>>> import numpy as np
>>> from numpy import linalg as LA
>>> np.set_printoptions(precision=3, suppress=True, linewidth=200)
>>> tidy = lambda a: np.round(a, 3) + 0
>>> B = np.array([[1.4],
...     [-2.3],
...     [0.6],
...     [-0.1],
...     [1.3],
...     [-1.0],
...     [0.3],
...     [1.4],
...     [0.4],
...     [-0.7],
...     [-1.2]])
>>> basis = np.array([[-0.2, -1.4, 0.5, 1.9, -3.4, -0.2, 0.2, 0.6, -1.7]])
>>> W0 = B @ basis
>>> tidy(W0)
array([[-0.28, -1.96,  0.7 ,  2.66, -4.76, -0.28,  0.28,  0.84, -2.38],
       [ 0.46,  3.22, -1.15, -4.37,  7.82,  0.46, -0.46, -1.38,  3.91],
       [-0.12, -0.84,  0.3 ,  1.14, -2.04, -0.12,  0.12,  0.36, -1.02],
       [ 0.02,  0.14, -0.05, -0.19,  0.34,  0.02, -0.02, -0.06,  0.17],
       [-0.26, -1.82,  0.65,  2.47, -4.42, -0.26,  0.26,  0.78, -2.21],
       [ 0.2 ,  1.4 , -0.5 , -1.9 ,  3.4 ,  0.2 , -0.2 , -0.6 ,  1.7 ],
       [-0.06, -0.42,  0.15,  0.57, -1.02, -0.06,  0.06,  0.18, -0.51],
       [-0.28, -1.96,  0.7 ,  2.66, -4.76, -0.28,  0.28,  0.84, -2.38],
       [-0.08, -0.56,  0.2 ,  0.76, -1.36, -0.08,  0.08,  0.24, -0.68],
       [ 0.14,  0.98, -0.35, -1.33,  2.38,  0.14, -0.14, -0.42,  1.19],
       [ 0.24,  1.68, -0.6 , -2.28,  4.08,  0.24, -0.24, -0.72,  2.04]])
>>> x0 = np.array([2, 2, -1, -3, -1, -2, 3, -2, 1])
>>> tidy(np.einsum("ij,j->i", W0, x0))
array([-11.06,  18.17,  -4.74,   0.79, -10.27,   7.9 ,  -2.37, -11.06,  -3.16,   5.53,   9.48])
>>> print(tidy(W0 @ np.eye(9)[6]))
[ 0.28 -0.46  0.12 -0.02  0.26 -0.2   0.06  0.28  0.08 -0.14 -0.24]
>>> LA.norm(W0 @ x0) <= LA.norm(W0, 2) * LA.norm(x0) + 1e-9
np.True_
>>> rk = LA.matrix_rank(W0)
>>> print(rk)
1
>>> null = LA.svd(W0)[2][rk:].T
>>> np.allclose(W0 @ null, 0)
True
>>> [int(LA.matrix_rank(W0[:, :j + 1])) for j in range(9)]
[1, 1, 1, 1, 1, 1, 1, 1, 1]
>>> LA.matrix_rank(W0.T @ W0), LA.matrix_rank(W0 @ W0.T)
(np.int64(1), np.int64(1))
>>> [int(LA.matrix_rank(W0[:i])) for i in range(1, len(W0) + 1)]
[1, 1, 1, 1, 1, 1, 1, 1, 1, 1, 1]
>>> tidy(np.trace(LA.pinv(W0) @ W0))
np.float64(1.0)
>>> LA.lstsq(W0[:-1].T, W0[-1])[2]
np.int32(1)
>>> B = np.array([[1, 6],
...     [9, -9],
...     [7, -7],
...     [2, -3],
...     [-6, -7],
...     [5, -7],
...     [9, 9],
...     [9, 8],
...     [-1, -7]])
>>> LA.matrix_rank(W0 @ B)
np.int64(1)
>>> print(LA.matrix_rank(np.vstack([W0, B.T])))
3
>>> tidy(np.einsum("ij->j", W0))
array([-0.02, -0.14,  0.05,  0.19, -0.34, -0.02,  0.02,  0.06, -0.17])
